>>> import numpy as np
>>> import numpy.linalg as la
>>> np.set_printoptions(suppress=True, linewidth=160)
>>> m1 = np.load("test1.npy")
>>> print(m1)
[[ 0.96 -0.25  1.62 -2.47 -2.34]
 [-0.33  0.48 -0.43  4.73  2.49]
 [ 1.83 -0.83  2.46 -4.89 -5.08]]
>>> np.unravel_index(np.abs(m1).argmax(), m1.shape)
(np.int64(2), np.int64(4))
>>> np.round(la.norm(m1), 2)
np.float64(10.2)
>>> np.round(la.svd(m1, compute_uv=False), 2)
array([10. ,  2. ,  0.4])
>>> np.round(m1.sum(axis=0), 2)
array([ 2.46, -0.6 ,  3.65, -2.63, -4.93])
>>> np.round(m1 - m1[0], 2)
array([[ 0.  ,  0.  ,  0.  ,  0.  ,  0.  ],
       [-1.29,  0.73, -2.05,  7.2 ,  4.83],
       [ 0.87, -0.58,  0.84, -2.42, -2.74]])
>>> np.round(np.diff(m1, axis=0), 2)
array([[-1.29,  0.73, -2.05,  7.2 ,  4.83],
       [ 2.16, -1.31,  2.89, -9.62, -7.57]])
>>> m1.shape
(3, 5)
>>> np.round(m1.mean(axis=0), 2)
array([ 0.82, -0.2 ,  1.22, -0.88, -1.64])
>>> np.count_nonzero(m1)
np.int64(15)
>>> C2 = m1.T @ m1
>>> (m1 @ m1.T).shape
(3, 3)
>>> np.round(np.diag(C2), 2)
array([ 4.38,  0.98,  8.86, 52.39, 37.48])
>>> round(float(np.trace(C2)), 2), round(float((m1 ** 2).sum()), 2)
(104.09, 104.09)
>>> np.round(la.svd(m1, compute_uv=False) ** 2, 2)
array([99.93,  4.  ,  0.16])
>>> feats = np.loadtxt("a.csv", delimiter=",")
>>> feats
array([[4., 0., 0., 0., 0.],
       [0., 5., 0., 0., 0.],
       [1., 5., 2., 0., 0.],
       [3., 5., 4., 2., 0.],
       [4., 0., 3., 4., 2.]])
>>> # triangular
>>> round(float(la.det(2 * feats)), 2), np.round(la.det(feats), 2)
(5120.0, np.float64(160.0))
>>> print(np.poly(feats))
[   1.  -15.   86. -236.  312. -160.]
>>> np.einsum("ij,ji->", feats, feats)
np.float64(53.0)
>>> np.einsum("ii->", feats)
np.float64(15.0)
>>> theta = np.radians(60)
>>> Rm = np.eye(5)
>>> Rm[2, 2] = Rm[0, 0] = np.cos(theta)
>>> Rm[2, 0], Rm[0, 2] = -np.sin(theta), np.sin(theta)
>>> Rm.round(2)
array([[ 0.5 ,  0.  ,  0.87,  0.  ,  0.  ],
       [ 0.  ,  1.  ,  0.  ,  0.  ,  0.  ],
       [-0.87,  0.  ,  0.5 ,  0.  ,  0.  ],
       [ 0.  ,  0.  ,  0.  ,  1.  ,  0.  ],
       [ 0.  ,  0.  ,  0.  ,  0.  ,  1.  ]])
>>> other = feats @ Rm.T
>>> np.round(la.svd(feats, compute_uv=False), 2), np.round(la.svd(other, compute_uv=False), 2)
(array([10.63,  6.73,  3.02,  1.57,  0.47]), array([10.63,  6.73,  3.02,  1.57,  0.47]))
>>> np.allclose(la.norm(feats, axis=1), la.norm(other, axis=1))
True
>>> np.round(la.det(Rm), 2), np.trace(Rm)
(np.float64(1.0), np.float64(4.0))
>>> np.round(np.abs(other - feats).max(axis=0), 2)
array([2.  , 0.  , 4.96, 0.  , 0.  ])
>>> np.allclose(feats @ feats.T, other @ other.T)
True
>>> rng = np.random.default_rng(485)
>>> labels = rng.permutation(5)
>>> other = feats[:, labels] * rng.choice([-1, 1], 5)
>>> other
array([[ 0.,  0.,  0.,  4., -0.],
       [ 0.,  0.,  5.,  0., -0.],
       [ 0.,  2.,  5.,  1., -0.],
       [ 0.,  4.,  5.,  3., -2.],
       [ 2.,  3.,  0.,  4., -4.]])
>>> Uu, _, Vt = la.svd(feats.T @ other)
>>> np.round(la.lstsq(feats, other)[0], 2) + 0
array([[ 0.,  0.,  0.,  1.,  0.],
       [ 0.,  0.,  1.,  0.,  0.],
       [ 0.,  1.,  0.,  0.,  0.],
       [ 0.,  0.,  0.,  0., -1.],
       [ 1.,  0.,  0.,  0.,  0.]])
>>> print(labels)
[4 2 1 0 3]
>>> other = m1 + rng.integers(-2, 3, (3, 2)) @ rng.integers(-2, 3, (2, 5))
>>> other.round(2)
array([[-1.04,  3.75,  3.62,  1.53, -4.34],
       [-0.33, -2.52,  0.57,  3.73,  4.49],
       [ 0.83,  4.17,  2.46, -1.89, -8.08]])
>>> la.matrix_rank(other - m1, tol=1e-8)
np.int64(2)
>>> other - m1
array([[-2.,  4.,  2.,  4., -2.],
       [ 0., -3.,  1., -1.,  2.],
       [-1.,  5.,  0.,  3., -3.]])
>>> other = np.array([[9, -1], [-3, -7], [-1, 2], [3, 7], [-8, -7]])
>>> W2 = np.array([[-3, 0, 3, -3], [3, 3, 0, 3]])
>>> data = other @ W2 + 0.3 * rng.normal(size=(5, 4))
>>> print(data.round(2))
[[-29.63  -3.09  27.11 -29.45]
 [-12.54 -21.05  -8.97 -11.65]
 [  9.13   6.04  -2.95   9.06]
 [ 12.14  21.46   8.8   11.85]
 [  3.08 -21.16 -24.05   2.5 ]]
>>> theta = np.radians(36)
>>> Rm = np.eye(4)
>>> Rm[0, 0] = Rm[2, 2] = np.cos(theta)
>>> Rm[0, 2], Rm[2, 0] = -np.sin(theta), np.sin(theta)
>>> Rm.round(2)
array([[ 0.81,  0.  , -0.59,  0.  ],
       [ 0.  ,  1.  ,  0.  ,  0.  ],
       [ 0.59,  0.  ,  0.81,  0.  ],
       [ 0.  ,  0.  ,  0.  ,  1.  ]])
>>> other = data @ Rm.T
>>> np.round(la.svd(data, compute_uv=False), 2), np.round(la.svd(other, compute_uv=False), 2)
(array([56.29, 47.06,  0.67,  0.35]), array([56.29, 47.06,  0.67,  0.35]))
>>> np.allclose(data @ data.T, other @ other.T)
True
>>> other = np.c_[data[:, :2] @ np.array([[2, 3], [2, 0]]), np.array([-2, 2, -2, -1, -2])]
>>> other.round(2)
array([[-65.43, -88.89,  -2.  ],
       [-67.18, -37.63,   2.  ],
       [ 30.35,  27.39,  -2.  ],
       [ 67.2 ,  36.43,  -1.  ],
       [-36.15,   9.25,  -2.  ]])
>>> np.round(la.lstsq(data, other[:, 0])[0], 2) + 0
array([2., 2., 0., 0.])
>>> E = np.loadtxt("run11.csv", delimiter=",")
>>> E
array([[-2.05, -0.5 ,  2.13],
       [ 0.05, -2.33,  1.89],
       [-2.47, -0.89,  1.45],
       [ 1.18,  2.56,  1.01],
       [-1.21, -2.74, -0.07],
       [-1.68, -2.48,  0.21],
       [-2.75,  1.09, -0.51],
       [ 1.79, -0.48, -2.36],
       [ 2.98, -0.21, -0.28],
       [-0.63,  0.28,  2.92],
       [ 2.73,  1.21, -0.26],
       [ 1.57, -2.18,  1.34],
       [ 0.46,  2.59, -1.45],
       [ 1.14, -2.77,  0.19],
       [ 1.59,  1.13, -2.28],
       [-1.96, -2.26,  0.22],
       [ 0.33, -0.03, -2.98],
       [ 1.28,  0.63,  2.64],
       [ 1.42,  1.01, -2.44],
       [-0.16, -1.94, -2.28],
       [-0.55,  2.76, -1.04],
       [-2.65,  1.37, -0.34],
       [-1.82, -2.38, -0.13],
       [-0.08,  2.97,  0.41],
       [ 2.57, -0.83, -1.3 ],
       [-0.14,  2.96, -0.46]])
>>> Ac = E - E.mean(axis=0)
>>> vecs = la.svd(Ac)[2][:1]
>>> other = Ac - Ac @ vecs.T @ vecs
>>> print(np.round((Ac @ vecs.T).std(axis=0), 2))
[2.04]
>>> labels = rng.integers(0, 3, 4)
>>> arr = (labels[:, None] == labels) * 4 + np.eye(4)
>>> print(arr)
[[5. 0. 4. 0.]
 [0. 5. 0. 4.]
 [4. 0. 5. 0.]
 [0. 4. 0. 5.]]
>>> ev, vecs = la.eig(arr)
>>> np.prod(ev)
np.float64(81.0)
>>> ev
array([9., 1., 9., 1.])
>>> x0 = np.ones(4)
>>> for _ in range(6):
...     x0 = arr @ x0
...     x0 /= la.norm(x0)
...     print(round(x0 @ arr @ x0, 2))
... 
9.0
9.0
9.0
9.0
9.0
9.0
>>> round(float(la.eigvalsh(arr)[-1]), 2)
9.0
>>> K = np.array([[4.67, 6.11, 6.39],
...     [5.83, 3.03, -7.54],
...     [-5.12, -4.47, 7.33],
...     [8.96, 2.21, -3.86],
...     [-2.03, 9.71, 1.26],
...     [-5.21, -1.18, -8.45],
...     [-1.68, 0.28, -9.85],
...     [-6.48, 0.93, 7.56],
...     [-2.82, 0.07, -9.59],
...     [-4.38, -6.65, 6.05],
...     [-7.73, 0.42, 6.33],
...     [-4.96, -6.96, 5.2],
...     [-2.29, 1.8, 9.57],
...     [7.7, 1.79, -6.13],
...     [-9.3, -3.64, 0.46],
...     [-4.75, 7.9, -3.88],
...     [-4.77, -4.92, 7.28]])
>>> K
array([[ 4.67,  6.11,  6.39],
       [ 5.83,  3.03, -7.54],
       [-5.12, -4.47,  7.33],
       [ 8.96,  2.21, -3.86],
       [-2.03,  9.71,  1.26],
       [-5.21, -1.18, -8.45],
       [-1.68,  0.28, -9.85],
       [-6.48,  0.93,  7.56],
       [-2.82,  0.07, -9.59],
       [-4.38, -6.65,  6.05],
       [-7.73,  0.42,  6.33],
       [-4.96, -6.96,  5.2 ],
       [-2.29,  1.8 ,  9.57],
       [ 7.7 ,  1.79, -6.13],
       [-9.3 , -3.64,  0.46],
       [-4.75,  7.9 , -3.88],
       [-4.77, -4.92,  7.28]])
>>> D = la.norm(K[:, None] - K[None], axis=-1)
>>> np.flatnonzero(D[11] < D.mean() / 2)
array([ 2,  9, 11, 16])
>>> np.unravel_index(D.round(6).argmax(), D.shape)
(np.int64(1), np.int64(2))
>>> np.round(la.norm(K, axis=1), 2)
array([10., 10., 10., 10., 10., 10., 10., 10., 10., 10., 10., 10., 10., 10., 10., 10., 10.])
>>> D[:5, :5].round(2)
array([[ 0.  , 14.31, 14.45, 11.78,  9.17],
       [14.31,  0.  , 19.93,  4.9 , 13.56],
       [14.45, 19.93,  0.  , 19.19, 15.73],
       [11.78,  4.9 , 19.19,  0.  , 14.26],
       [ 9.17, 13.56, 15.73, 14.26,  0.  ]])
>>> x0 = np.array([-3, -5, -2])
>>> rhs = K @ x0
>>> np.round(la.pinv(K) @ K, 2) + 0
array([[1., 0., 0.],
       [0., 1., 0.],
       [0., 0., 1.]])
>>> np.round(la.solve(K.T @ K, K.T @ rhs), 2)
array([-3., -5., -2.])
>>> rhs = rhs + 0.1 * rng.normal(size=17)
>>> rhs.round(2)
array([-57.22, -17.63,  23.2 , -30.16, -45.1 ,  38.37,  23.27,  -0.54,  27.25,  34.37,   8.52,  39.23, -21.21, -19.72,  45.23, -17.47,  24.18])
>>> beta, *_ = la.lstsq(K, rhs)
>>> np.round(la.norm(rhs - K @ beta), 2)
np.float64(0.39)
>>> beta.round(2)
array([-2.99, -5.  , -2.  ])
>>> M = np.loadtxt("sample19.csv", delimiter=",")
>>> M.round(2)
array([[ 0.06, -0.1 ,  0.21],
       [-0.1 ,  0.16, -0.35],
       [ 0.21, -0.35,  0.78]])
>>> other = np.array([[-1, 1, 2], [-1, -2, -1]])
>>> W2 = np.kron(other, M)
>>> W2.round(2)
array([[-0.06,  0.1 , -0.21,  0.06, -0.1 ,  0.21,  0.12, -0.19,  0.43],
       [ 0.1 , -0.16,  0.35, -0.1 ,  0.16, -0.35, -0.19,  0.32, -0.71],
       [-0.21,  0.35, -0.78,  0.21, -0.35,  0.78,  0.43, -0.71,  1.56],
       [-0.06,  0.1 , -0.21, -0.12,  0.19, -0.43, -0.06,  0.1 , -0.21],
       [ 0.1 , -0.16,  0.35,  0.19, -0.32,  0.71,  0.1 , -0.16,  0.35],
       [-0.21,  0.35, -0.78, -0.43,  0.71, -1.56, -0.21,  0.35, -0.78]])
>>> la.matrix_rank(W2)
np.int64(2)
>>> W2.shape
(6, 9)
>>> ev, vecs = la.eigh(M)
>>> x0 = np.array([0, 2, -2])
>>> print(round(float(x0 @ M @ x0 / (x0 @ x0)), 2), np.round(ev[0], 2), np.round(ev[-1], 2))
0.83 -0.0 1.0
>>> round(x0 @ M @ x0, 2)
np.float64(6.61)
>>> (np.sign(vecs[:, -1].round(6)) == np.sign(vecs[0, -1].round(6))).astype(int)
array([1, 0, 1])
>>> X = np.load("data.npy")
>>> X
array([[ 0.6,  0.1],
       [ 1.4,  0.4],
       [ 1. ,  0.5],
       [-0.2, -1.7]])
>>> print(np.round(np.diff(X, axis=0), 2))
[[ 0.8  0.3]
 [-0.4  0.1]
 [-1.2 -2.2]]
>>> print(np.abs(X).max())
1.7
>>> np.round(X.mean(axis=0), 2)
array([ 0.7 , -0.18])
>>> X.sum(axis=0)
array([ 2.8, -0.7])
>>> np.round(la.norm(X), 2)
np.float64(2.58)
>>> np.count_nonzero(X)
np.int64(8)
>>> la.matrix_rank(X)
np.int64(2)
>>> np.unravel_index(np.abs(X).argmax(), X.shape)
(np.int64(3), np.int64(1))
>>> other = np.c_[X[:, :1] @ np.array([[0]]), np.array([-9, 2, -9, -4])]
>>> other
array([[ 0., -9.],
       [ 0.,  2.],
       [ 0., -9.],
       [ 0., -4.]])
>>> np.round(la.lstsq(X, other[:, 0])[0], 2)
array([0., 0.])
>>> print(np.round(la.norm(other - X @ la.lstsq(X, other)[0], axis=0), 2))
[ 0.   11.38]
